$ python -q
>>> import numpy as np
>>> np.set_printoptions(suppress=True, linewidth=140)
>>> tidy = lambda a: np.round(a, 3) + 0
>>> feats = np.array([[1, 0, 0], [0, 1, 0], [0, 0, 1]])
>>> feats
array([[1, 0, 0],
       [0, 1, 0],
       [0, 0, 1]])
>>> Q = feats.astype(float).copy()
>>> for j in range(3):
...     Q[:, j] -= Q[:, :j] @ (Q[:, :j].T @ Q[:, j])
...     Q[:, j] /= np.linalg.norm(Q[:, j])
... 
>>> Q.T @ Q
array([[1., 0., 0.],
       [0., 1., 0.],
       [0., 0., 1.]])
>>> Q
array([[1., 0., 0.],
       [0., 1., 0.],
       [0., 0., 1.]])
>>> low = np.linalg.cholesky(feats)
>>> np.linalg.eigvalsh(feats).min() > 0
np.True_
>>> low @ low.T
array([[1., 0., 0.],
       [0., 1., 0.],
       [0., 0., 1.]])
>>> feats / np.sqrt(np.outer(np.diag(feats), np.diag(feats)))
array([[1., 0., 0.],
       [0., 1., 0.],
       [0., 0., 1.]])
>>> np.diag(low) ** 2
array([1., 1., 1.])
>>> low
array([[1., 0., 0.],
       [0., 1., 0.],
       [0., 0., 1.]])
>>> M2 = np.array([[-1, -1, 0, 2, -1],
...     [2, 1, -1, 0, -1],
...     [1, -2, 1, -2, -2],
...     [1, 2, 1, 0, -2],
...     [1, 2, -1, -2, -1]])
>>> F = np.triu(M2)
>>> F
array([[-1, -1,  0,  2, -1],
       [ 0,  1, -1,  0, -1],
       [ 0,  0,  1, -2, -2],
       [ 0,  0,  0,  0, -2],
       [ 0,  0,  0,  0, -1]])
>>> x0 = np.array([1, 2, 2, 0, 2])
>>> F @ (2 * x0)
array([-10,  -4,  -4,  -8,  -4])
>>> F @ np.eye(5)[3]
array([ 2.,  0., -2.,  0.,  0.])
>>> np.linalg.norm(F @ x0) <= np.linalg.norm(F, 2) * np.linalg.norm(x0) + 1e-9
np.True_
>>> F * x0
array([[-1, -2,  0,  0, -2],
       [ 0,  2, -2,  0, -2],
       [ 0,  0,  2,  0, -4],
       [ 0,  0,  0,  0, -4],
       [ 0,  0,  0,  0, -2]])
>>> np.sign((F @ x0).round(6))
array([-1, -1, -1, -1, -1])
